In [1]: import numpy as np

In [2]: from numpy import linalg as LA

In [3]: np.set_printoptions(precision=3, suppress=True, linewidth=120, legacy="1.25")

In [4]: J = np.loadtxt("layer10.csv", delimiter=",")

In [5]: print(J)
[[-0.8   -0.8    0.7    1.    -0.3   -0.6    1.3    0.1    1.5   -0.8  ]
 [ 0.7    2.1   -0.8    1.5    0.3    1.     0.5   -0.9    0.2    0.6  ]
 [ 1.7    0.8    0.2    0.3    1.2   -0.7    1.    -0.9    0.6    0.5  ]
 [-2.6   -0.6    0.2    2.     0.8    0.5    0.7    0.8    1.7   -1.6  ]
 [-0.5    1.5    1.    -0.2    0.7   -1.7    0.5   -1.     0.1   -0.6  ]
 [ 1.762  0.982  0.214  0.498  1.104 -0.527  0.883 -0.815  0.616  0.592]
 [ 0.2   -0.7    0.6   -0.1   -0.6   -0.4   -1.4    0.8   -0.7    0.3  ]
 [-1.1   -1.1   -0.9    0.2    2.3    0.5    0.     0.7    0.1   -0.5  ]
 [ 0.7   -0.5   -0.4   -0.1    0.7    0.2   -1.1   -1.3   -0.6    0.7  ]
 [-3.     1.5   -0.1    1.5   -1.4   -0.3   -1.2   -0.1    0.     1.   ]
 [-0.9    1.5    0.9    0.6   -0.7   -0.5   -0.8   -0.4    0.3   -0.7  ]
 [-0.1    1.9    0.5    0.5    1.3   -2.1   -0.6    0.9   -0.7    0.   ]]

In [6]: def softmax(z):
   ...:     e = np.exp(z - z.max(axis=-1, keepdims=True))
   ...:     return e / e.sum(axis=-1, keepdims=True)
   ...: 

In [7]: print(softmax(J[0]))
[0.027 0.027 0.121 0.163 0.045 0.033 0.221 0.066 0.27  0.027]

In [8]: print(np.round(softmax(10 * J[0]), 3) + 0)
[0.    0.    0.    0.006 0.    0.    0.118 0.    0.875 0.   ]

In [9]: print(softmax(J[0] + -1))
[0.027 0.027 0.121 0.163 0.045 0.033 0.221 0.066 0.27  0.027]

In [10]: att = J @ J.T / np.sqrt(10)

In [11]: print(softmax(att).round(6).argmax(axis=1))
[ 3  1  2  3  4  5  6  7  8  9  9 11]

In [12]: print(softmax(att)[0] @ J)
[-1.474 -0.276  0.356  1.305  0.382 -0.104  0.674  0.301  1.232 -0.936]

In [13]: E = np.loadtxt("run10.csv", delimiter=",")

In [14]: print(E)
[[10. 15.  0.  5.  6.  0. 13. 10.  0. 14. 19.]
 [ 5.  5.  0.  0.  2.  0.  2.  4.  0.  3.  7.]
 [17.  5.  7.  3. 10.  9.  4. 15.  0.  0.  9.]
 [14.  0. 13.  0. 16.  6.  0.  9.  6.  0.  3.]
 [ 0.  3.  0.  0.  6.  0.  0.  0.  6.  5.  5.]
 [ 0.  0.  2.  0.  2.  0.  0.  0.  0.  0.  0.]
 [13. 13.  1.  5. 13.  2. 10. 11.  6. 13. 18.]
 [ 0.  1.  0.  0.  8.  0.  0.  0. 11.  4.  3.]
 [ 0.  3.  0.  0.  0.  0.  1.  1.  0.  0.  3.]
 [19. 17.  2.  8. 14.  8. 16. 18.  1. 15. 23.]
 [ 0.  0.  0.  0.  0.  0.  0.  0.  0.  0.  0.]
 [18.  7.  9.  4. 15.  9.  5. 15.  1.  4. 12.]
 [ 0.  3.  0.  0.  1.  0.  0.  0.  1.  5.  4.]
 [ 0.  0.  0.  0.  0.  0.  0.  0.  0.  0.  0.]
 [ 0. 11.  0.  0.  2.  0.  5.  0.  6. 15. 13.]
 [14.  0.  9.  0.  9.  7.  0. 11.  0.  0.  2.]
 [12.  0. 13.  0. 13.  5.  0.  7.  1.  0.  0.]
 [11.  1. 10.  0. 16.  2.  0.  6. 11.  1.  5.]
 [ 8.  0.  4.  0.  1.  2.  0.  6.  0.  0.  0.]
 [ 0.  1.  0.  0.  3.  0.  0.  0.  6.  4.  2.]
 [12. 19.  0.  7.  9.  0. 17. 12.  1. 19. 24.]
 [ 6.  0.  0.  0.  0.  0.  0.  5.  0.  0.  0.]
 [ 0.  0.  0.  0.  0.  0.  0.  0.  0.  0.  0.]
 [20. 11. 13.  6. 25.  9.  7. 15. 21. 12. 18.]
 [ 0.  0.  0.  0.  0.  0.  0.  0.  0.  0.  0.]
 [ 0.  9.  0.  0.  9.  0.  2.  0. 16. 14. 12.]
 [ 0.  0.  0.  0.  0.  0.  0.  0.  0.  0.  0.]
 [ 5. 13.  0.  3. 10.  0.  8.  3. 11. 16. 17.]
 [ 0.  1.  0.  0.  8.  0.  0.  0. 11.  4.  3.]
 [11.  1.  6.  0.  9.  3.  0.  8.  0.  0.  4.]
 [ 0.  0.  0.  0.  0.  0.  0.  0.  0.  0.  0.]
 [22. 15.  9.  8. 21. 11. 13. 19. 11. 14. 22.]
 [ 0.  0.  0.  0.  0.  0.  0.  0.  0.  0.  0.]
 [12.  3.  8.  1. 14.  3.  0.  8.  6.  2.  7.]
 [17. 13.  6.  6. 18.  6. 10. 14. 11. 13. 19.]
 [21.  5. 16.  4. 22. 12.  2. 16. 11.  3. 11.]
 [ 0.  0.  0.  0.  0.  0.  0.  0.  0.  0.  0.]
 [ 0.  0.  2.  0.  2.  0.  0.  0.  0.  0.  0.]
 [13.  5. 10.  2. 19.  3.  0.  8. 16.  6. 10.]
 [ 0. 15.  0.  2.  0.  0. 11.  0.  0. 17. 17.]
 [ 3.  9.  0.  1.  7.  0.  4.  1.  6. 11. 12.]
 [ 0.  0.  0.  0.  0.  0.  0.  0.  0.  0.  0.]
 [ 0.  0.  0.  0.  0.  0.  0.  0.  0.  0.  0.]
 [28. 11. 19.  8. 28. 18.  9. 23. 16.  9. 19.]]

In [15]: O, vecs = LA.qr(E[:, :3])[0], LA.qr(E[:, 3:])[0]

In [16]: s = LA.svd(O.T @ vecs, compute_uv=False)

In [17]: print(np.degrees(np.arccos(s.clip(0, 1))))
[ 1.898  4.869 31.151]

In [18]: print((s > 0.9).sum())
2

In [19]: print(np.round(LA.norm(O @ O.T - vecs @ vecs.T, 2), 3))
1.0

In [20]: print(s)
[0.999 0.996 0.856]
